>>> import numpy as np
>>> from numpy import linalg as LA
>>> np.set_printoptions(precision=2, suppress=True, linewidth=120, sign=" ")
>>> A = np.load("layer11.npy")
>>> A
array([[ -0.5 ,  -2.06,   0.5 ],
       [  0.3 ,   1.18,  -1.1 ],
       [ -0.3 ,  -1.13,   0.5 ],
       [  0.6 ,   2.55,  -0.9 ],
       [ -2.7 , -10.71,  -1.  ],
       [ -0.5 ,  -1.91,  -0.5 ],
       [  0.4 ,   1.44,   0.  ],
       [ -1.2 ,  -5.14,   1.2 ],
       [ -0.8 ,  -3.16,  -1.  ],
       [ -0.4 ,  -1.66,  -0.3 ],
       [ -0.8 ,  -3.25,   0.1 ],
       [  1.  ,   3.98,   0.5 ]])
>>> # column 1 is much longer than the rest
>>> Ac = A - A.mean(axis=0)
>>> left, s, Vh = LA.svd(Ac, full_matrices=False)
>>> np.abs(left[:, 0]).argmax()
np.int64(4)
>>> np.abs(Vh[0]).argmax()
np.int64(1)
>>> np.round(Ac.mean(axis=0), 2) + 0
array([ 0.,  0.,  0.])
>>> LA.matrix_rank(Ac)
np.int64(3)
>>> np.round((s ** 2).sum() ** 2 / (s ** 4).sum(), 2)
np.float64(1.07)
>>> np.abs(Vh[-1])
array([ 0.97,  0.24,  0.03])
>>> s
array([ 13.3 ,   2.49,   0.08])
>>> Vh[0] * np.sign(Vh[0, np.abs(Vh[0]).argmax()])
array([ 0.24,  0.97,  0.01])
>>> x = np.array([1, 0, 2])
>>> y = A @ x
>>> np.round(LA.pinv(A) @ A, 2) + 0
array([[ 1.,  0.,  0.],
       [ 0.,  1.,  0.],
       [ 0.,  0.,  1.]])
>>> np.round(LA.lstsq(A, y)[0], 2) + 0
array([ 1.,  0.,  2.])
>>> rng = np.random.default_rng(5520)
>>> y = y + 0.1 * rng.normal(size=12)
>>> y
array([ 0.6 , -1.86,  0.74, -1.28, -4.76, -1.46,  0.25,  1.05, -2.92, -1.07, -0.6 ,  1.91])
>>> beta, *_ = LA.lstsq(A, y)
>>> [round(float(LA.norm(LA.solve(A.T @ A + lam * np.eye(3), A.T @ y))), 2) for lam in (0, 1, 10, 100)]
[2.37, 1.78, 0.84, 0.24]
>>> beta.round()
array([-1.,  1.,  2.])
>>> gram = np.cov(A, rowvar=False)
>>> np.median(A, axis=0)
array([-0.45, -1.78, -0.15])
>>> round(float(np.corrcoef(A[:, 0], A[:, 1])[0, 1]), 2)
1.0
>>> gram.shape
(3, 3)
>>> gram
array([[  0.94,   3.78,   0.07],
       [  3.78,  15.14,   0.21],
       [  0.07,   0.21,   0.57]])
>>> np.round(LA.eigvalsh(gram)[::-1], 2) + 0
array([ 16.08,   0.56,   0.  ])
>>> A.std(axis=0)
array([ 0.93,  3.72,  0.72])
>>> LA.cond(A) > 100
np.True_
>>> np.abs(LA.svd(A)[2][-1])
array([ 0.97,  0.24,  0.03])
>>> round(np.log10(LA.cond(A)))
2
>>> proj = A @ LA.solve(A.T @ A, A.T)
>>> proj @ A[:, 1]
array([ -2.06,   1.18,  -1.13,   2.55, -10.71,  -1.91,   1.44,  -5.14,  -3.16,  -1.66,  -3.25,   3.98])
>>> round(np.trace(proj), 2)
np.float64(3.0)
>>> data = np.load("mat.npy")
>>> data
array([[ 0,  1,  2],
       [ 0,  1,  2],
       [ 0,  2,  3]])
>>> # rows 0 and 1 are equal
>>> round(float(LA.det(2 * data)), 2), round(LA.det(data), 2)
(0.0, np.float64(0.0))
>>> np.round(LA.eigvals(data).sum().real, 2)
np.float64(4.0)
>>> np.einsum("ii->", data)
np.int64(4)
>>> np.poly(data)
array([ 1., -4., -1.,  0.])
>>> np.kron(np.eye(2, dtype=int), data)
array([[ 0,  1,  2,  0,  0,  0],
       [ 0,  1,  2,  0,  0,  0],
       [ 0,  2,  3,  0,  0,  0],
       [ 0,  0,  0,  0,  1,  2],
       [ 0,  0,  0,  0,  1,  2],
       [ 0,  0,  0,  0,  2,  3]])
>>> np.trace(data)
np.int64(4)
>>> (data + data.T) / 2
array([[ 0. ,  0.5,  1. ],
       [ 0.5,  1. ,  2. ],
       [ 1. ,  2. ,  3. ]])
>>> data @ data
array([[  0,   5,   8],
       [  0,   5,   8],
       [  0,   8,  13]])
>>> left, s, Vh = LA.svd(data)
>>> evecs = Vh[:(s > 1e-8).sum()]
>>> x = data[2] + 2 * data[0] + rng.integers(2) * np.eye(3)[1]
>>> x
array([ 0.,  4.,  7.])
>>> LA.matrix_rank(np.vstack([data, x]))
np.int64(2)
>>> np.diag(evecs.T @ evecs)
array([ 0.,  1.,  1.])
>>> np.allclose(evecs.T @ evecs @ x, x)
True
>>> np.round(LA.norm(x - evecs.T @ evecs @ x), 2)
np.float64(0.0)
>>> other = np.array([[-1, 3, 0, 2], [0, -1, -2, 3], [2, 0, 3, -2], [-1, 2, 1, 3]])
>>> feats = other - other.T
>>> feats
array([[ 0,  3, -2,  3],
       [-3,  0, -2,  1],
       [ 2,  2,  0, -3],
       [-3, -1,  3,  0]])
>>> T = np.stack([feats, 3 * feats, feats[::-1]])
>>> np.einsum("bij,cij->bc", T, T)
array([[  72,  216,  -36],
       [ 216,  648, -108],
       [ -36, -108,   72]])
>>> x = np.array([3, -6, 5, -4])
>>> np.einsum("ij,j->i", feats, x)
array([-40, -23,   6,  12])
>>> np.sign((feats @ x).round(6))
array([-1, -1,  1,  1])
>>> feats * x
array([[  0, -18, -10, -12],
       [ -9,   0, -10,  -4],
       [  6, -12,   0,  12],
       [ -9,   6,  15,   0]])
>>> (feats @ x).argmax()
np.int64(3)
>>> feats @ x
array([-40, -23,   6,  12])
>>> LA.norm(feats @ x) <= LA.norm(feats, 2) * LA.norm(x) + 1e-9
np.True_
>>> W0 = np.load("data.npy")
>>> W0
array([[-2.,  0.,  0.],
       [ 3.,  3.,  0.],
       [ 0.,  0., -2.]])
>>> x = np.array([-1, -2, 2])
>>> LA.norm(W0 @ x) <= LA.norm(W0, 2) * LA.norm(x) + 1e-9
np.True_
>>> (W0 @ x).argmax()
np.int64(0)
>>> (W0 * x).sum(axis=1)
array([ 2., -9., -4.])
>>> W0 @ np.ones(3)
array([-2.,  6., -2.])
